$ ipython --no-banner

In [1]: import numpy as np

In [2]: np.set_printoptions(precision=3, suppress=True, linewidth=200, floatmode="fixed")

In [3]: M = np.loadtxt("a.csv", delimiter=",")

In [4]: M
Out[4]: 
array([[ 1.000,  0.000,  0.000,  0.000,  0.000,  0.000,  0.000,  0.000,  0.000,  0.000],
       [-3.000,  1.000,  0.000,  0.000,  0.000,  0.000,  0.000,  0.000,  0.000,  0.000],
       [ 1.000, -3.000,  1.000,  0.000,  0.000,  0.000,  0.000,  0.000,  0.000,  0.000],
       [ 7.000,  8.000,  2.000,  1.000,  0.000,  0.000,  0.000,  0.000,  0.000,  0.000],
       [ 2.000, -3.000,  9.000, -5.000,  1.000,  0.000,  0.000,  0.000,  0.000,  0.000],
       [-1.000, -5.000,  9.000, -1.000,  8.000,  1.000,  0.000,  0.000,  0.000,  0.000],
       [ 5.000,  4.000,  9.000,  1.000, -4.000, -9.000,  1.000,  0.000,  0.000,  0.000],
       [ 0.000, -6.000,  5.000,  1.000,  5.000,  7.000, -2.000,  1.000,  0.000,  0.000],
       [-1.000, -1.000, -1.000, -7.000,  7.000, -2.000,  7.000, -9.000,  1.000,  0.000],
       [ 2.000, -6.000, -6.000, -4.000,  3.000,  6.000,  3.000, -8.000, -1.000,  1.000]])

In [5]: # triangular

In [6]: Uu, sv, vt = np.linalg.svd(M)

In [7]: np.argmax(sv[:-1] / (sv[1:] + 1e-6)) + 1
Out[7]: np.int64(9)

In [8]: out = Uu[:, :9] @ np.diag(sv[:9]) @ vt[:9]

In [9]: round(float(np.abs(M - out).max()), 3)
Out[9]: 0.0

In [10]: round(float(np.linalg.norm(M - out, 2)), 3), round(float(sv[9]), 3)
Out[10]: (0.0, 0.0)

In [11]: np.linalg.matrix_rank(out)
Out[11]: np.int64(9)

In [12]: np.linalg.matrix_rank(M, rtol=0.05)
Out[12]: np.int64(7)

In [13]: Uu, sv, vt = np.linalg.svd(M, full_matrices=False)

In [14]: np.allclose(Uu * sv @ vt, M)
Out[14]: True

In [15]: np.round(Uu.T @ Uu, 3) + 0
Out[15]: 
array([[1.000, 0.000, 0.000, 0.000, 0.000, 0.000, 0.000, 0.000, 0.000, 0.000],
       [0.000, 1.000, 0.000, 0.000, 0.000, 0.000, 0.000, 0.000, 0.000, 0.000],
       [0.000, 0.000, 1.000, 0.000, 0.000, 0.000, 0.000, 0.000, 0.000, 0.000],
       [0.000, 0.000, 0.000, 1.000, 0.000, 0.000, 0.000, 0.000, 0.000, 0.000],
       [0.000, 0.000, 0.000, 0.000, 1.000, 0.000, 0.000, 0.000, 0.000, 0.000],
       [0.000, 0.000, 0.000, 0.000, 0.000, 1.000, 0.000, 0.000, 0.000, 0.000],
       [0.000, 0.000, 0.000, 0.000, 0.000, 0.000, 1.000, 0.000, 0.000, 0.000],
       [0.000, 0.000, 0.000, 0.000, 0.000, 0.000, 0.000, 1.000, 0.000, 0.000],
       [0.000, 0.000, 0.000, 0.000, 0.000, 0.000, 0.000, 0.000, 1.000, 0.000],
       [0.000, 0.000, 0.000, 0.000, 0.000, 0.000, 0.000, 0.000, 0.000, 1.000]])

In [16]: np.cumsum(sv ** 2) / np.sum(sv ** 2)
Out[16]: array([0.389, 0.671, 0.867, 0.939, 0.981, 0.996, 0.999, 1.000, 1.000, 1.000])

In [17]: round(np.sqrt((sv ** 2).sum()), 3), round(float(np.linalg.norm(M)), 3)
Out[17]: (np.float64(35.256), 35.256)

In [18]: f, v = M[8], M[1]

In [19]: f @ v
Out[19]: np.float64(2.0)

In [20]: f @ f
Out[20]: np.float64(236.0)

In [21]: pr = (f @ v) / (f @ f) * f

In [22]: np.linalg.matrix_rank(np.outer(f, v))
Out[22]: np.int64(1)

In [23]: (v - pr) @ f
Out[23]: np.float64(0.0)

In [24]: np.outer(f, v)
Out[24]: 
array([[  3.000,  -1.000,  -0.000,  -0.000,  -0.000,  -0.000,  -0.000,  -0.000,  -0.000,  -0.000],
       [  3.000,  -1.000,  -0.000,  -0.000,  -0.000,  -0.000,  -0.000,  -0.000,  -0.000,  -0.000],
       [  3.000,  -1.000,  -0.000,  -0.000,  -0.000,  -0.000,  -0.000,  -0.000,  -0.000,  -0.000],
       [ 21.000,  -7.000,  -0.000,  -0.000,  -0.000,  -0.000,  -0.000,  -0.000,  -0.000,  -0.000],
       [-21.000,   7.000,   0.000,   0.000,   0.000,   0.000,   0.000,   0.000,   0.000,   0.000],
       [  6.000,  -2.000,  -0.000,  -0.000,  -0.000,  -0.000,  -0.000,  -0.000,  -0.000,  -0.000],
       [-21.000,   7.000,   0.000,   0.000,   0.000,   0.000,   0.000,   0.000,   0.000,   0.000],
       [ 27.000,  -9.000,  -0.000,  -0.000,  -0.000,  -0.000,  -0.000,  -0.000,  -0.000,  -0.000],
       [ -3.000,   1.000,   0.000,   0.000,   0.000,   0.000,   0.000,   0.000,   0.000,   0.000],
       [ -0.000,   0.000,   0.000,   0.000,   0.000,   0.000,   0.000,   0.000,   0.000,   0.000]])

In [25]: round(float(np.linalg.norm(f + v) ** 2 + np.linalg.norm(f - v) ** 2), 3)
Out[25]: 492.0

In [26]: v - pr
Out[26]: array([-2.992,  1.008,  0.008,  0.059, -0.059,  0.017, -0.059,  0.076, -0.008,  0.000])
